$ ipython --no-banner

In [1]: import numpy as np

In [2]: import numpy.linalg as la

In [3]: np.set_printoptions(precision=2, suppress=True, linewidth=160)

In [4]: def rd(a):
   ...:     return np.round(a, 2) + 0
   ...: 

In [5]: X = np.load("case18.npy")

In [6]: rd(X)
Out[6]: 
array([[0.01, 0.03, 0.03, 0.05, 0.02, 0.05, 0.01, 0.02],
       [0.03, 0.14, 0.14, 0.2 , 0.08, 0.2 , 0.03, 0.1 ],
       [0.03, 0.14, 0.14, 0.2 , 0.08, 0.2 , 0.03, 0.1 ],
       [0.05, 0.2 , 0.2 , 0.3 , 0.11, 0.3 , 0.05, 0.14],
       [0.02, 0.08, 0.08, 0.11, 0.04, 0.11, 0.02, 0.05],
       [0.05, 0.2 , 0.2 , 0.3 , 0.11, 0.3 , 0.05, 0.14],
       [0.01, 0.03, 0.03, 0.05, 0.02, 0.05, 0.01, 0.02],
       [0.02, 0.1 , 0.1 , 0.14, 0.05, 0.14, 0.02, 0.07]])

In [7]: rk = la.matrix_rank(X)

In [8]: rk
Out[8]: np.int64(1)

In [9]: null = la.svd(X)[2][rk:].T

In [10]: np.allclose(X @ null, 0)
Out[10]: True

In [11]: la.matrix_rank(X.T @ X), la.matrix_rank(X @ X.T)
Out[11]: (np.int64(1), np.int64(1))

In [12]: [int(la.matrix_rank(X[:, :j + 1])) for j in range(8)]
Out[12]: [1, 1, 1, 1, 1, 1, 1, 1]

In [13]: vec = np.array([2, 2, 2, -3, 1, -1, 3, 2])

In [14]: rd((vec - X @ vec) @ (X @ vec))
Out[14]: np.float64(0.0)

In [15]: rd(la.eigvalsh(2 * X - np.eye(8)))
Out[15]: array([-1., -1., -1., -1., -1., -1., -1.,  1.])

In [16]: rd(X @ vec)
Out[16]: array([0.04, 0.17, 0.17, 0.25, 0.09, 0.25, 0.04, 0.12])

In [17]: left, sv, Vt = la.svd(X)

In [18]: vecs = Vt[:(sv > 1e-8).sum()]

In [19]: rng = np.random.default_rng(1581)

In [20]: vec = X[3] + 2 * X[4] + rng.integers(2) * np.eye(8)[0]

In [21]: rd(vec)
Out[21]: array([0.08, 0.36, 0.36, 0.52, 0.19, 0.52, 0.08, 0.25])

In [22]: rd(vecs.T @ vecs)
Out[22]: 
array([[0.01, 0.03, 0.03, 0.05, 0.02, 0.05, 0.01, 0.02],
       [0.03, 0.14, 0.14, 0.2 , 0.08, 0.2 , 0.03, 0.1 ],
       [0.03, 0.14, 0.14, 0.2 , 0.08, 0.2 , 0.03, 0.1 ],
       [0.05, 0.2 , 0.2 , 0.3 , 0.11, 0.3 , 0.05, 0.14],
       [0.02, 0.08, 0.08, 0.11, 0.04, 0.11, 0.02, 0.05],
       [0.05, 0.2 , 0.2 , 0.3 , 0.11, 0.3 , 0.05, 0.14],
       [0.01, 0.03, 0.03, 0.05, 0.02, 0.05, 0.01, 0.02],
       [0.02, 0.1 , 0.1 , 0.14, 0.05, 0.14, 0.02, 0.07]])

In [23]: C2 = X.T @ X

In [24]: rd(la.svd(X, compute_uv=False) ** 2)
Out[24]: array([1., 0., 0., 0., 0., 0., 0., 0.])

In [25]: def softmax(z):
    ...:     e = np.exp(z - z.max(axis=-1, keepdims=True))
    ...:     return e / e.sum(axis=-1, keepdims=True)
    ...: 

In [26]: rd(softmax(10 * X[2]))
Out[26]: array([0.04, 0.13, 0.13, 0.25, 0.07, 0.25, 0.04, 0.08])

In [27]: rd(softmax(X[2]))
Out[27]: array([0.11, 0.13, 0.13, 0.14, 0.12, 0.14, 0.11, 0.12])

In [28]: att = X @ X.T / np.sqrt(8)

In [29]: rd(softmax(att + np.triu(np.full(att.shape, -np.inf), 1)))
Out[29]: 
array([[1.  , 0.  , 0.  , 0.  , 0.  , 0.  , 0.  , 0.  ],
       [0.49, 0.51, 0.  , 0.  , 0.  , 0.  , 0.  , 0.  ],
       [0.32, 0.34, 0.34, 0.  , 0.  , 0.  , 0.  , 0.  ],
       [0.24, 0.25, 0.25, 0.26, 0.  , 0.  , 0.  , 0.  ],
       [0.2 , 0.2 , 0.2 , 0.2 , 0.2 , 0.  , 0.  , 0.  ],
       [0.16, 0.17, 0.17, 0.17, 0.16, 0.17, 0.  , 0.  ],
       [0.14, 0.14, 0.14, 0.14, 0.14, 0.14, 0.14, 0.  ],
       [0.12, 0.13, 0.13, 0.13, 0.12, 0.13, 0.12, 0.12]])

In [30]: softmax(att).round(6).argmax(axis=1)
Out[30]: array([3, 3, 3, 3, 3, 3, 3, 3])

In [31]: rd(softmax(att))
Out[31]: 
array([[0.12, 0.13, 0.13, 0.13, 0.12, 0.13, 0.12, 0.12],
       [0.12, 0.13, 0.13, 0.13, 0.12, 0.13, 0.12, 0.12],
       [0.12, 0.13, 0.13, 0.13, 0.12, 0.13, 0.12, 0.12],
       [0.12, 0.13, 0.13, 0.13, 0.12, 0.13, 0.12, 0.12],
       [0.12, 0.13, 0.13, 0.13, 0.12, 0.13, 0.12, 0.12],
       [0.12, 0.13, 0.13, 0.13, 0.12, 0.13, 0.12, 0.12],
       [0.12, 0.13, 0.13, 0.13, 0.12, 0.13, 0.12, 0.12],
       [0.12, 0.13, 0.13, 0.13, 0.12, 0.13, 0.12, 0.12]])

In [32]: arr = np.loadtxt("test18.csv", delimiter=",")

In [33]: arr
Out[33]: 
array([[ 7.,  5.,  8.],
       [ 1.,  0.,  0.],
       [ 5.,  3.,  4.],
       [ 2.,  0.,  1.],
       [ 3.,  1.,  4.],
       [ 0.,  0.,  0.],
       [ 3.,  1.,  2.],
       [ 5.,  3.,  8.],
       [ 6.,  4.,  7.],
       [ 6.,  4.,  7.],
       [ 0.,  0.,  0.],
       [ 7.,  5.,  8.],
       [ 5.,  3.,  4.],
       [ 2.,  0.,  1.],
       [ 0.,  0.,  0.],
       [ 0.,  0.,  0.],
       [ 0.,  0.,  0.],
       [ 7.,  5., 10.],
       [ 2.,  0.,  0.],
       [ 4.,  2.,  3.],
       [ 6.,  4.,  9.],
       [ 7.,  5., 10.],
       [ 0.,  0.,  0.],
       [ 5.,  3.,  6.],
       [ 3.,  1.,  0.],
       [ 0.,  0.,  0.],
       [ 1.,  0.,  0.],
       [ 5.,  3.,  6.],
       [ 4.,  2.,  5.]])

In [34]: rd(la.norm(X, 2))
Out[34]: np.float64(1.0)

In [35]: rd(la.norm(X, "nuc"))
Out[35]: np.float64(1.0)

In [36]: la.norm(X, axis=1).argmax()
Out[36]: np.int64(3)

In [37]: rd(la.norm(X, 1)), rd(la.norm(X, np.inf))
Out[37]: (np.float64(1.35), np.float64(1.35))

In [38]: cent = arr[[14, 8]].astype(float)

In [39]: for _ in range(7):
    ...:     z = la.norm(arr[:, None] - cent, axis=-1).argmin(axis=1)
    ...:     cent = np.array([arr[z == j].mean(axis=0) for j in range(2)])
    ...: 

In [40]: z
Out[40]: array([1, 0, 1, 0, 0, 0, 0, 1, 1, 1, 0, 1, 1, 0, 0, 0, 0, 1, 0, 0, 1, 1, 0, 1, 0, 0, 0, 1, 1])

In [41]: rd(cent)
Out[41]: 
array([[1.31, 0.31, 0.69],
       [5.77, 3.77, 7.08]])

In [42]: np.abs(cent[1] - cent[0]).argmax()
Out[42]: np.int64(2)

In [43]: dist = la.norm(arr[:, None] - arr[None], axis=-1)

In [44]: np.flatnonzero(dist[27] < dist.mean() / 2)
Out[44]: array([ 2,  7,  8,  9, 12, 23, 27, 28])

In [45]: la.matrix_rank(dist ** 2)
Out[45]: np.int64(5)

In [46]: dist[27].round(6).argsort(kind="stable")[:4]
Out[46]: array([23, 27,  8,  9])

In [47]: rd(dist[:5, :5])
Out[47]: 
array([[ 0.  , 11.18,  4.9 ,  9.95,  6.93],
       [11.18,  0.  ,  6.4 ,  1.41,  4.58],
       [ 4.9 ,  6.4 ,  0.  ,  5.2 ,  2.83],
       [ 9.95,  1.41,  5.2 ,  0.  ,  3.32],
       [ 6.93,  4.58,  2.83,  3.32,  0.  ]])

In [48]: vec = np.array([2, 3, 1])

In [49]: rhs = arr @ vec

In [50]: rd(la.lstsq(arr, rhs)[0])
Out[50]: array([2., 3., 1.])

In [51]: rhs
Out[51]: array([37.,  2., 23.,  5., 13.,  0., 11., 27., 31., 31.,  0., 37., 23.,  5.,  0.,  0.,  0., 39.,  4., 17., 33., 39.,  0., 25.,  9.,  0.,  2., 25., 19.])

In [52]: rhs = rhs + 0.1 * rng.normal(size=29)

In [53]: rd(rhs)
Out[53]: 
array([37.03,  2.05, 22.96,  5.11, 12.97,  0.1 , 11.08, 26.85, 31.06, 30.91, -0.06, 36.95, 23.16,  5.08,  0.04,  0.1 , -0.11, 39.12,  4.23, 16.9 , 33.01,
       38.95,  0.05, 24.95,  9.05, -0.02,  1.83, 24.99, 19.07])

In [54]: coef, *_ = la.lstsq(arr, rhs)

In [55]: [round(float(la.norm(la.solve(arr.T @ arr + lam * np.eye(3), arr.T @ rhs))), 2) for lam in (0, 1, 10, 100)]
Out[55]: [3.74, 3.56, 3.15, 2.83]

In [56]: rd(la.norm(rhs - arr @ coef))
Out[56]: np.float64(0.47)

In [57]: A = np.array([[2.71, -2.05, 0.04, 0.9],
    ...:     [-0.38, 0.26, 0.19, 0.09],
    ...:     [0.49, -0.19, -1.28, -1.26],
    ...:     [1.59, -1.17, -0.21, 0.27],
    ...:     [3.14, -2.06, -2.2, -1.44]])

In [58]: # looks like rank 2

In [59]: W = np.array([[0, 1, 3, -2, 1],
    ...:     [0, 1, -1, -3, 2],
    ...:     [0, 3, 2, -1, -2],
    ...:     [0, 1, -1, -3, 1]])

In [60]: coef = np.array([8, 3, 6, 6, 3])

In [61]: act = np.maximum(A @ W + coef, 0)

In [62]: la.matrix_rank(act)
Out[62]: np.int64(4)

In [63]: cent = np.array([[0, 0, 2], [1, 2, 2], [1, 2, 1], [1, 0, 2], [0, 2, 1]])

In [64]: (act @ cent).round(6).argmax(axis=1)
Out[64]: array([2, 2, 2, 2, 2])

In [65]: left, sv, Vt = la.svd(A)

In [66]: vecs = Vt[:(sv > 1e-8).sum()]

In [67]: vec = A[1] + 5 * A[2] + rng.integers(2) * np.eye(4)[0]

In [68]: rd(vec)
Out[68]: array([ 2.07, -0.69, -6.21, -6.21])

In [69]: rd(vecs.T @ vecs)
Out[69]: 
array([[ 0.63, -0.46, -0.13,  0.06],
       [-0.46,  0.34,  0.03, -0.11],
       [-0.13,  0.03,  0.47,  0.48],
       [ 0.06, -0.11,  0.48,  0.55]])

In [70]: rd(np.diag(vecs.T @ vecs))
Out[70]: array([0.63, 0.34, 0.47, 0.55])

In [71]: vec = np.array([-4, -5, -9, -3])

In [72]: h = np.maximum(A @ vec, 0)

In [73]: rd(h)
Out[73]: array([ 0.  ,  0.  , 14.29,  0.57, 21.86])

In [74]: rd(A.T @ h)
Out[74]: array([ 76.55, -48.41, -66.5 , -49.33])

In [75]: A * (h > 1e-9)[:, None]
Out[75]: 
array([[ 0.  , -0.  ,  0.  ,  0.  ],
       [-0.  ,  0.  ,  0.  ,  0.  ],
       [ 0.49, -0.19, -1.28, -1.26],
       [ 1.59, -1.17, -0.21,  0.27],
       [ 3.14, -2.06, -2.2 , -1.44]])

In [76]: rd(np.tanh(A @ vec))
Out[76]: array([-1.  , -0.94,  1.  ,  0.52,  1.  ])

In [77]: rd(np.maximum(A @ (3 * vec), 0))
Out[77]: array([ 0.  ,  0.  , 42.87,  1.71, 65.58])

In [78]: u, g = A[0], A[1]

In [79]: rd(u @ g)
Out[79]: np.float64(-1.47)

In [80]: pr = (u @ g) / (u @ u) * u

In [81]: rd((g - pr) @ u)
Out[81]: np.float64(0.0)

In [82]: rd(la.norm(u + g) ** 2 + la.norm(u - g) ** 2)
Out[82]: np.float64(25.23)

In [83]: np.unique(A.round(6), axis=0).shape
Out[83]: (5, 4)

In [84]: rd(A @ la.pinv(A) @ A)
Out[84]: 
array([[ 2.71, -2.05,  0.04,  0.9 ],
       [-0.38,  0.26,  0.19,  0.09],
       [ 0.49, -0.19, -1.28, -1.26],
       [ 1.59, -1.17, -0.21,  0.27],
       [ 3.14, -2.06, -2.2 , -1.44]])

In [85]: u = np.array([-1, 1, -2, 2, 1, -2, 0, 2, -1, 0])

In [86]: J = u[np.abs(np.subtract.outer(np.arange(10), np.arange(10)))]

In [87]: J
Out[87]: 
array([[-1,  1, -2,  2,  1, -2,  0,  2, -1,  0],
       [ 1, -1,  1, -2,  2,  1, -2,  0,  2, -1],
       [-2,  1, -1,  1, -2,  2,  1, -2,  0,  2],
       [ 2, -2,  1, -1,  1, -2,  2,  1, -2,  0],
       [ 1,  2, -2,  1, -1,  1, -2,  2,  1, -2],
       [-2,  1,  2, -2,  1, -1,  1, -2,  2,  1],
       [ 0, -2,  1,  2, -2,  1, -1,  1, -2,  2],
       [ 2,  0, -2,  1,  2, -2,  1, -1,  1, -2],
       [-1,  2,  0, -2,  1,  2, -2,  1, -1,  1],
       [ 0, -1,  2,  0, -2,  1,  2, -2,  1, -1]])

In [88]: w, vecs = la.eigh(J)

In [89]: vec = np.array([2, -1, -1, -2, 1, -1, 2, -2, 0, -1])

In [90]: vec @ J @ vec
Out[90]: np.int64(-103)

In [91]: rd(la.eigvalsh(J[1:, 1:]))
Out[91]: array([-7.07, -5.58, -3.93, -2.54, -1.96, -0.79,  0.16,  5.81,  6.91])

In [92]: z = rng.permutation(10)

In [93]: z
Out[93]: array([4, 2, 7, 5, 1, 9, 0, 3, 8, 6])

In [94]: B = J[z][:, z]

In [95]: rd(la.det(B)), rd(la.det(J[z]))
Out[95]: (np.float64(-19355.0), np.float64(-19355.0))

In [96]: rd(np.sort(np.abs(la.eigvals(B))))
Out[96]: array([0.39, 0.76, 0.97, 2.45, 2.6 , 4.99, 5.66, 6.7 , 7.29, 7.65])

In [97]: np.diag(B)
Out[97]: array([-1, -1, -1, -1, -1, -1, -1, -1, -1, -1])

In [98]: np.trace(B)
Out[98]: np.int64(-10)

In [99]: w, vecs = la.eigh(J)

In [100]: rd(vecs @ np.diag(w) @ vecs.T)
Out[100]: 
array([[-1.,  1., -2.,  2.,  1., -2.,  0.,  2., -1.,  0.],
       [ 1., -1.,  1., -2.,  2.,  1., -2.,  0.,  2., -1.],
       [-2.,  1., -1.,  1., -2.,  2.,  1., -2.,  0.,  2.],
       [ 2., -2.,  1., -1.,  1., -2.,  2.,  1., -2.,  0.],
       [ 1.,  2., -2.,  1., -1.,  1., -2.,  2.,  1., -2.],
       [-2.,  1.,  2., -2.,  1., -1.,  1., -2.,  2.,  1.],
       [ 0., -2.,  1.,  2., -2.,  1., -1.,  1., -2.,  2.],
       [ 2.,  0., -2.,  1.,  2., -2.,  1., -1.,  1., -2.],
       [-1.,  2.,  0., -2.,  1.,  2., -2.,  1., -1.,  1.],
       [ 0., -1.,  2.,  0., -2.,  1.,  2., -2.,  1., -1.]])

In [101]: w.sum(), np.trace(J)
Out[101]: (np.float64(-10.0), np.int64(-10))

In [102]: np.unique(w.round(6) + 0, return_counts=True)[1]
Out[102]: array([1, 1, 1, 1, 1, 1, 1, 1, 1, 1])

In [103]: rd(vecs.T @ vecs)
Out[103]: 
array([[1., 0., 0., 0., 0., 0., 0., 0., 0., 0.],
       [0., 1., 0., 0., 0., 0., 0., 0., 0., 0.],
       [0., 0., 1., 0., 0., 0., 0., 0., 0., 0.],
       [0., 0., 0., 1., 0., 0., 0., 0., 0., 0.],
       [0., 0., 0., 0., 1., 0., 0., 0., 0., 0.],
       [0., 0., 0., 0., 0., 1., 0., 0., 0., 0.],
       [0., 0., 0., 0., 0., 0., 1., 0., 0., 0.],
       [0., 0., 0., 0., 0., 0., 0., 1., 0., 0.],
       [0., 0., 0., 0., 0., 0., 0., 0., 1., 0.],
       [0., 0., 0., 0., 0., 0., 0., 0., 0., 1.]])

In [104]: rd(la.eigvalsh(J @ J))
Out[104]: array([ 0.15,  0.58,  0.95,  5.99,  6.75, 24.93, 32.08, 44.83, 53.22, 58.52])

In [105]: rd(vecs.T @ J @ vecs)
Out[105]: 
array([[-7.29,  0.  ,  0.  ,  0.  ,  0.  ,  0.  ,  0.  ,  0.  ,  0.  ,  0.  ],
       [ 0.  , -5.66,  0.  ,  0.  ,  0.  ,  0.  ,  0.  ,  0.  ,  0.  ,  0.  ],
       [ 0.  ,  0.  , -4.99,  0.  ,  0.  ,  0.  ,  0.  ,  0.  ,  0.  ,  0.  ],
       [ 0.  ,  0.  ,  0.  , -2.6 ,  0.  ,  0.  ,  0.  ,  0.  ,  0.  ,  0.  ],
       [ 0.  ,  0.  ,  0.  ,  0.  , -2.45,  0.  ,  0.  ,  0.  ,  0.  ,  0.  ],
       [ 0.  ,  0.  ,  0.  ,  0.  ,  0.  , -0.97,  0.  ,  0.  ,  0.  ,  0.  ],
       [ 0.  ,  0.  ,  0.  ,  0.  ,  0.  ,  0.  , -0.76,  0.  ,  0.  ,  0.  ],
       [ 0.  ,  0.  ,  0.  ,  0.  ,  0.  ,  0.  ,  0.  ,  0.39,  0.  ,  0.  ],
       [ 0.  ,  0.  ,  0.  ,  0.  ,  0.  ,  0.  ,  0.  ,  0.  ,  6.7 ,  0.  ],
       [ 0.  ,  0.  ,  0.  ,  0.  ,  0.  ,  0.  ,  0.  ,  0.  ,  0.  ,  7.65]])

In [106]: (w > 1e-8).sum(), (w < -1e-8).sum()
Out[106]: (np.int64(3), np.int64(7))

In [107]: rd(la.eigvalsh(J).min())
Out[107]: np.float64(-7.29)

In [108]: W0 = np.diag(np.array([1, 3, 2, 2, 1, 0, 0, 0, 1, 1]))

In [109]: W0
Out[109]: 
array([[1, 0, 0, 0, 0, 0, 0, 0, 0, 0],
       [0, 3, 0, 0, 0, 0, 0, 0, 0, 0],
       [0, 0, 2, 0, 0, 0, 0, 0, 0, 0],
       [0, 0, 0, 2, 0, 0, 0, 0, 0, 0],
       [0, 0, 0, 0, 1, 0, 0, 0, 0, 0],
       [0, 0, 0, 0, 0, 0, 0, 0, 0, 0],
       [0, 0, 0, 0, 0, 0, 0, 0, 0, 0],
       [0, 0, 0, 0, 0, 0, 0, 0, 0, 0],
       [0, 0, 0, 0, 0, 0, 0, 0, 1, 0],
       [0, 0, 0, 0, 0, 0, 0, 0, 0, 1]])

In [110]: # splits into 10 blocks

In [111]: rd(la.det(W0))
Out[111]: np.float64(0.0)

In [112]: rd(np.sort(np.abs(la.eigvals(W0))))
Out[112]: array([0., 0., 0., 1., 1., 1., 1., 2., 2., 3.])

In [113]: np.trace(W0)
Out[113]: np.int64(11)

In [114]: la.matrix_power(W0, 3)
Out[114]: 
array([[ 1,  0,  0,  0,  0,  0,  0,  0,  0,  0],
       [ 0, 27,  0,  0,  0,  0,  0,  0,  0,  0],
       [ 0,  0,  8,  0,  0,  0,  0,  0,  0,  0],
       [ 0,  0,  0,  8,  0,  0,  0,  0,  0,  0],
       [ 0,  0,  0,  0,  1,  0,  0,  0,  0,  0],
       [ 0,  0,  0,  0,  0,  0,  0,  0,  0,  0],
       [ 0,  0,  0,  0,  0,  0,  0,  0,  0,  0],
       [ 0,  0,  0,  0,  0,  0,  0,  0,  0,  0],
       [ 0,  0,  0,  0,  0,  0,  0,  0,  1,  0],
       [ 0,  0,  0,  0,  0,  0,  0,  0,  0,  1]])

In [115]: (W0 + W0.T) / 2
Out[115]: 
array([[1., 0., 0., 0., 0., 0., 0., 0., 0., 0.],
       [0., 3., 0., 0., 0., 0., 0., 0., 0., 0.],
       [0., 0., 2., 0., 0., 0., 0., 0., 0., 0.],
       [0., 0., 0., 2., 0., 0., 0., 0., 0., 0.],
       [0., 0., 0., 0., 1., 0., 0., 0., 0., 0.],
       [0., 0., 0., 0., 0., 0., 0., 0., 0., 0.],
       [0., 0., 0., 0., 0., 0., 0., 0., 0., 0.],
       [0., 0., 0., 0., 0., 0., 0., 0., 0., 0.],
       [0., 0., 0., 0., 0., 0., 0., 0., 1., 0.],
       [0., 0., 0., 0., 0., 0., 0., 0., 0., 1.]])

In [116]: W0 @ W0
Out[116]: 
array([[1, 0, 0, 0, 0, 0, 0, 0, 0, 0],
       [0, 9, 0, 0, 0, 0, 0, 0, 0, 0],
       [0, 0, 4, 0, 0, 0, 0, 0, 0, 0],
       [0, 0, 0, 4, 0, 0, 0, 0, 0, 0],
       [0, 0, 0, 0, 1, 0, 0, 0, 0, 0],
       [0, 0, 0, 0, 0, 0, 0, 0, 0, 0],
       [0, 0, 0, 0, 0, 0, 0, 0, 0, 0],
       [0, 0, 0, 0, 0, 0, 0, 0, 0, 0],
       [0, 0, 0, 0, 0, 0, 0, 0, 1, 0],
       [0, 0, 0, 0, 0, 0, 0, 0, 0, 1]])

In [117]: rd(np.abs(la.eigvals(W0)).max())
Out[117]: np.float64(3.0)
